>>> import numpy as np
>>> np.set_printoptions(precision=2, suppress=True, linewidth=200, legacy="1.25")
>>> E = np.array([[-0.9, -0.1, -0.4, -1.4, 0.8, -0.1, 1.6, -0.6, 0.6, -0.3, 1.1],
...     [1.0, 0.4, 0.3, 1.4, 0.6, -1.5, -1.9, 1.0, -0.4, -0.9, -0.8],
...     [0.1, -0.7, 1.8, 0.9, 0.6, 0.2, 0.0, -0.2, 1.5, -0.2, -1.4],
...     [-1.6, -0.3, 0.4, -0.5, -2.5, 0.3, 0.6, -0.5, 1.1, -1.8, -0.3],
...     [1.5, -1.1, 0.9, 1.5, 3.2, 0.9, -0.1, 2.1, 0.1, 0.3, 1.1],
...     [0.9, -1.2, -0.6, 1.7, 1.0, -1.0, 1.4, 0.7, 1.3, -0.1, 0.6],
...     [-0.5, 0.9, -0.4, -0.3, -0.1, -1.3, -0.5, -0.5, 0.5, -1.0, 1.5],
...     [-0.7, -0.8, -0.1, -1.3, -0.6, 1.2, 0.6, -0.8, -1.1, 0.4, 0.3],
...     [0.2, -0.5, -1.3, -1.2, -0.5, 1.0, 0.2, -0.1, 0.4, -1.0, 0.3]])
>>> E[:, 0] *= 10
>>> print(E)
[[ -9.   -0.1  -0.4  -1.4   0.8  -0.1   1.6  -0.6   0.6  -0.3   1.1]
 [ 10.    0.4   0.3   1.4   0.6  -1.5  -1.9   1.   -0.4  -0.9  -0.8]
 [  1.   -0.7   1.8   0.9   0.6   0.2   0.   -0.2   1.5  -0.2  -1.4]
 [-16.   -0.3   0.4  -0.5  -2.5   0.3   0.6  -0.5   1.1  -1.8  -0.3]
 [ 15.   -1.1   0.9   1.5   3.2   0.9  -0.1   2.1   0.1   0.3   1.1]
 [  9.   -1.2  -0.6   1.7   1.   -1.    1.4   0.7   1.3  -0.1   0.6]
 [ -5.    0.9  -0.4  -0.3  -0.1  -1.3  -0.5  -0.5   0.5  -1.    1.5]
 [ -7.   -0.8  -0.1  -1.3  -0.6   1.2   0.6  -0.8  -1.1   0.4   0.3]
 [  2.   -0.5  -1.3  -1.2  -0.5   1.    0.2  -0.1   0.4  -1.    0.3]]
>>> np.round(np.linalg.norm(E), 2)
30.22
>>> E.mean(axis=0)
array([ 0.  , -0.38,  0.07,  0.09,  0.28, -0.03,  0.21,  0.12,  0.44, -0.51,  0.27])
>>> np.unravel_index(np.abs(E).argmax(), E.shape)
(3, 0)
>>> print(E.shape)
(9, 11)
>>> np.zeros(9, 11)
Traceback (most recent call last):
  File "<python-input-9>", line 1, in <module>
    np.zeros(9, 11)
    ~~~~~~~~^^^^^^^
TypeError: Cannot interpret '11' as a data type
>>> np.linalg.rank(E)
Traceback (most recent call last):
  File "<python-input-10>", line 1, in <module>
    np.linalg.rank(E)
    ^^^^^^^^^^^^^^
AttributeError: module 'numpy.linalg' has no attribute 'rank'
>>> r0, r1 = E[7], E[3]
>>> print(round(r0 @ r0, 2))
55.6
>>> pr = (r0 @ r1) / (r0 @ r0) * r0
>>> round(float(np.linalg.norm(r0 + r1) ** 2 + np.linalg.norm(r0 - r1) ** 2), 2)
647.18
>>> print(r1 - pr)
[-1.72  1.33  0.6   2.15 -1.28 -2.15 -0.62  1.13  3.34 -2.62 -0.91]
>>> A2 = np.array([[1, -1],
...     [-2, 2],
...     [-1, 2],
...     [1, 1],
...     [1, -3],
...     [-3, -3],
...     [-3, 0],
...     [-2, 3],
...     [2, 0],
...     [2, 2],
...     [-2, 3]])
>>> print(np.einsum("ij->j", E))
[ 0.  -3.4  0.6  0.8  2.5 -0.3  1.9  1.1  4.  -4.6  2.4]
>>> np.linalg.matrix_rank(E @ A2)
2
>>> A2 @ E
Traceback (most recent call last):
  File "<python-input-19>", line 1, in <module>
    A2 @ E
    ~~~^~~
ValueError: matmul: Input operand 1 has a mismatch in its core dimension 0, with gufunc signature (n?,k),(k,m?)->(n?,m?) (size 9 is different from 2)
>>> np.vstack([E, A2.T]).shape
(11, 11)
>>> A2 = np.array([[6, -6, 0, -8, 1],
...     [-3, 9, -7, 3, -6],
...     [2, -4, -5, 8, 6],
...     [8, -9, 8, 6, 8],
...     [-8, 4, -6, 5, 5]])
>>> Z = np.array([[6]])
>>> X = np.block([[A2, np.zeros((5, 1))], [np.zeros((1, 5)), Z]])
>>> X
array([[ 6., -6.,  0., -8.,  1.,  0.],
       [-3.,  9., -7.,  3., -6.,  0.],
       [ 2., -4., -5.,  8.,  6.,  0.],
       [ 8., -9.,  8.,  6.,  8.,  0.],
       [-8.,  4., -6.,  5.,  5.,  0.],
       [ 0.,  0.,  0.,  0.,  0.,  6.]])
>>> vec = np.array([-6, -1, 1, -6, -6, 5])
>>> target = X @ vec
>>> target
array([  12.,   20.,  -97., -115.,  -22.,   30.])
>>> np.round(np.linalg.solve(X, target + X[:, 1]), 2) + 0
array([-6.,  0.,  1., -6., -6.,  5.])
>>> np.round(np.linalg.solve(X.T, X[2]), 2) + 0
array([0., 0., 1., 0., 0., 0.])
>>> np.linalg.solve(X, target)
array([-6., -1.,  1., -6., -6.,  5.])
>>> vec = np.array([1, -1, -1, 2, -3, -1, 0, -2, 3, 0, 2])
>>> a = np.maximum(E @ vec, 0)
>>> a
array([ 0. ,  7. ,  1.8,  0. ,  6. , 15.9,  1. ,  0. ,  3.9])
>>> np.tanh(E @ vec)
array([-1.  ,  1.  ,  0.95, -1.  ,  1.  ,  1.  ,  0.76, -1.  ,  1.  ])
>>> np.maximum(E @ (3 * vec), 0)
array([ 0. , 21. ,  5.4,  0. , 18. , 47.7,  3. ,  0. , 11.7])
>>> E * (a > 1e-9)[:, None]
array([[-0. , -0. , -0. , -0. ,  0. , -0. ,  0. , -0. ,  0. , -0. ,  0. ],
       [10. ,  0.4,  0.3,  1.4,  0.6, -1.5, -1.9,  1. , -0.4, -0.9, -0.8],
       [ 1. , -0.7,  1.8,  0.9,  0.6,  0.2,  0. , -0.2,  1.5, -0.2, -1.4],
       [-0. , -0. ,  0. , -0. , -0. ,  0. ,  0. , -0. ,  0. , -0. , -0. ],
       [15. , -1.1,  0.9,  1.5,  3.2,  0.9, -0.1,  2.1,  0.1,  0.3,  1.1],
       [ 9. , -1.2, -0.6,  1.7,  1. , -1. ,  1.4,  0.7,  1.3, -0.1,  0.6],
       [-5. ,  0.9, -0.4, -0.3, -0.1, -1.3, -0.5, -0.5,  0.5, -1. ,  1.5],
       [-0. , -0. , -0. , -0. , -0. ,  0. ,  0. , -0. , -0. ,  0. ,  0. ],
       [ 2. , -0.5, -1.3, -1.2, -0.5,  1. ,  0.2, -0.1,  0.4, -1. ,  0.3]])
>>> A2 = np.linalg.inv(X)
>>> np.round(X @ A2, 2) + 0
array([[1., 0., 0., 0., 0., 0.],
       [0., 1., 0., 0., 0., 0.],
       [0., 0., 1., 0., 0., 0.],
       [0., 0., 0., 1., 0., 0.],
       [0., 0., 0., 0., 1., 0.],
       [0., 0., 0., 0., 0., 1.]])
>>> round(float(np.linalg.slogdet(X)[0]), 2)
-1.0
>>> np.allclose(A2, X.T)
False
>>> round(float(np.linalg.cond(X)), 2)
15.79
>>> A2 = X[0, 0] * X[1:] - np.outer(X[1:, 0], X[0])
>>> A2
array([[  0.,  36., -42.,  -6., -33.,   0.],
       [  0., -12., -30.,  64.,  34.,   0.],
       [  0.,  -6.,  48., 100.,  40.,   0.],
       [  0., -24., -36., -34.,  38.,   0.],
       [  0.,   0.,   0.,   0.,   0.,  36.]])
>>> X[:, 0] / X[0, 0]
array([ 1.  , -0.5 ,  0.33,  1.33, -1.33,  0.  ])
>>> feats = np.array([[-2, 0, 0, 0], [-2, 1, 0, 0], [0, 0, -2, 0], [0, 0, -2, 1]])
>>> np.poly(feats)
array([ 1.,  2., -3., -4.,  4.])
>>> round(np.linalg.det(feats[::-1]), 2)
4.0
>>> np.einsum("ij,ji->", feats, feats)
10
>>> np.linalg.eigvals(feats)
array([ 1.,  1., -2., -2.])
>>> round(float(np.linalg.det(feats.T)), 2)
4.0
>>> A2 = np.array([[3], [1], [2], [-1], [3], [2]])
>>> Z = np.array([[-5, 1, -3, 0]])
>>> rng = np.random.default_rng(6712)
>>> J = A2 @ Z + 0.02 * rng.normal(size=(6, 4))
>>> print(J.round(2) + 0)
[[-15.     2.98  -9.02  -0.03]
 [ -4.99   1.02  -2.99  -0.01]
 [-10.01   2.02  -6.03   0.  ]
 [  4.97  -1.03   3.     0.04]
 [-15.01   3.02  -9.     0.01]
 [-10.02   2.03  -5.98   0.03]]
>>> print(np.round(J.ravel(order="F"), 2) + 0)
[-15.    -4.99 -10.01   4.97 -15.01 -10.02   2.98   1.02   2.02  -1.03   3.02   2.03  -9.02  -2.99  -6.03   3.    -9.    -5.98  -0.03  -0.01   0.     0.04   0.01   0.03]
>>> blk = J.reshape(6, 2, -1)
>>> blk.sum(axis=1)
array([[-24.02,   2.95],
       [ -7.99,   1.01],
       [-16.04,   2.01],
       [  7.97,  -0.99],
       [-24.01,   3.04],
       [-16.  ,   2.06]])
>>> blk.shape
(6, 2, 2)
>>> np.einsum("ihd,ihd->ih", blk, blk)
array([[233.87,  81.35],
       [ 25.99,   8.96],
       [104.28,  36.31],
       [ 25.72,   9.02],
       [234.49,  80.97],
       [104.56,  35.75]])
>>> data = np.triu(rng.random((11, 11)) < 0.2, 1).astype(int)
>>> data = data + data.T
>>> data
array([[0, 0, 0, 0, 0, 0, 1, 0, 0, 1, 1],
       [0, 0, 0, 0, 0, 0, 0, 0, 0, 0, 0],
       [0, 0, 0, 1, 0, 0, 0, 0, 1, 0, 0],
       [0, 0, 1, 0, 0, 0, 0, 0, 1, 1, 1],
       [0, 0, 0, 0, 0, 1, 0, 0, 0, 0, 0],
       [0, 0, 0, 0, 1, 0, 0, 0, 1, 1, 1],
       [1, 0, 0, 0, 0, 0, 0, 0, 1, 0, 0],
       [0, 0, 0, 0, 0, 0, 0, 0, 0, 0, 0],
       [0, 0, 1, 1, 0, 1, 1, 0, 0, 0, 0],
       [1, 0, 0, 1, 0, 1, 0, 0, 0, 0, 1],
       [1, 0, 0, 1, 0, 1, 0, 0, 0, 1, 0]])
>>> [round(float(x), 2) for x in np.linalg.svd(data, compute_uv=False)[:3]]
[3.49, 2.51, 1.8]
>>> np.argsort(-np.linalg.norm(data, axis=0).round(6), kind="stable")[:3]
array([3, 5, 8])
